$ ipython --no-banner

In [1]: import numpy as np

In [2]: np.set_printoptions(precision=4, suppress=True, linewidth=100)

In [3]: arr = np.array([[2, 0, 2],
   ...:     [8, 5, 12],
   ...:     [3, 8, 13],
   ...:     [0, 0, 1],
   ...:     [2, 0, 2],
   ...:     [0, 0, 3],
   ...:     [0, 11, 14],
   ...:     [0, 0, 0],
   ...:     [4, 4, 10],
   ...:     [0, 3, 8],
   ...:     [0, 10, 12],
   ...:     [0, 0, 0],
   ...:     [4, 4, 10],
   ...:     [0, 7, 11],
   ...:     [0, 9, 10],
   ...:     [0, 10, 12],
   ...:     [0, 11, 14],
   ...:     [7, 9, 15],
   ...:     [0, 5, 7]])

In [4]: cen = (arr - arr.mean(axis=0)) / arr.std(axis=0)

In [5]: np.argwhere(np.abs(cen) > 2)
Out[5]: 
array([[ 1,  0],
       [17,  0]])

In [6]: b = np.linalg.lstsq(np.delete(cen, 1, axis=1), cen[:, 1])[0]

In [7]: b
Out[7]: array([-0.3156,  1.0267])

In [8]: round(float(1 - np.var(cen[:, 1] - np.delete(cen, 1, axis=1) @ b)), 4)
Out[8]: 0.9301

In [9]: lab = arr[:, 0] > np.median(arr[:, 0])

In [10]: u = arr[lab].mean(axis=0) - arr[~lab].mean(axis=0)

In [11]: u
Out[11]: array([ 4.2857, -1.2143,  1.4762])

In [12]: other = np.array([[-3, -3], [1, -3], [-3, 1]])

In [13]: np.vstack([arr, other.T]).shape
Out[13]: (21, 3)

In [14]: other.T @ arr.T
Out[14]: 
array([[-12, -55, -40,  -3, -12,  -9, -31,   0, -38, -21, -26,   0, -38, -26, -21, -26, -31, -57,
        -16],
       [ -4, -27, -20,   1,  -4,   3, -19,   0, -14,  -1, -18,   0, -14, -10, -17, -18, -19, -33,
         -8]])

In [15]: np.einsum("ik,kj->ij", arr, other)
Out[15]: 
array([[-12,  -4],
       [-55, -27],
       [-40, -20],
       [ -3,   1],
       [-12,  -4],
       [ -9,   3],
       [-31, -19],
       [  0,   0],
       [-38, -14],
       [-21,  -1],
       [-26, -18],
       [  0,   0],
       [-38, -14],
       [-26, -10],
       [-21, -17],
       [-26, -18],
       [-31, -19],
       [-57, -33],
       [-16,  -8]])

In [16]: np.einsum("ij->j", arr)
Out[16]: array([ 30,  96, 156])

In [17]: np.linalg.matrix_rank(np.vstack([arr, other.T]))
Out[17]: np.int64(3)

In [18]: np.einsum("ik,kj->ji", arr, other)
Out[18]: 
array([[-12, -55, -40,  -3, -12,  -9, -31,   0, -38, -21, -26,   0, -38, -26, -21, -26, -31, -57,
        -16],
       [ -4, -27, -20,   1,  -4,   3, -19,   0, -14,  -1, -18,   0, -14, -10, -17, -18, -19, -33,
         -8]])

In [19]: other = np.c_[arr[:, :2] @ np.array([[-1, 1], [-1, 2]]), np.array([3, 1, -2, -2, 0, 2, -1, 3, -2, 0, -1, -3, -2, -3, 0, 1, 2, 0, 1])]

In [20]: other
Out[20]: 
array([[ -2,   2,   3],
       [-13,  18,   1],
       [-11,  19,  -2],
       [  0,   0,  -2],
       [ -2,   2,   0],
       [  0,   0,   2],
       [-11,  22,  -1],
       [  0,   0,   3],
       [ -8,  12,  -2],
       [ -3,   6,   0],
       [-10,  20,  -1],
       [  0,   0,  -3],
       [ -8,  12,  -2],
       [ -7,  14,  -3],
       [ -9,  18,   0],
       [-10,  20,   1],
       [-11,  22,   2],
       [-16,  25,   0],
       [ -5,  10,   1]])

In [21]: np.linalg.matrix_rank(other)
Out[21]: np.int64(3)

In [22]: np.linalg.norm(np.linalg.qr(arr)[0].T @ other, axis=0) ** 2 / ((other ** 2).sum(axis=0) + 1e-12)
Out[22]: array([1.    , 1.    , 0.0468])

In [23]: np.round(np.linalg.lstsq(arr, other[:, 0])[0], 4) + 0
Out[23]: array([-1., -1.,  0.])

In [24]: np.linalg.matrix_rank(np.c_[arr, other])
Out[24]: np.int64(4)

In [25]: np.round(np.linalg.norm(other - arr @ np.linalg.lstsq(arr, other)[0], axis=0), 4) + 0
Out[25]: array([0.    , 0.    , 7.8715])
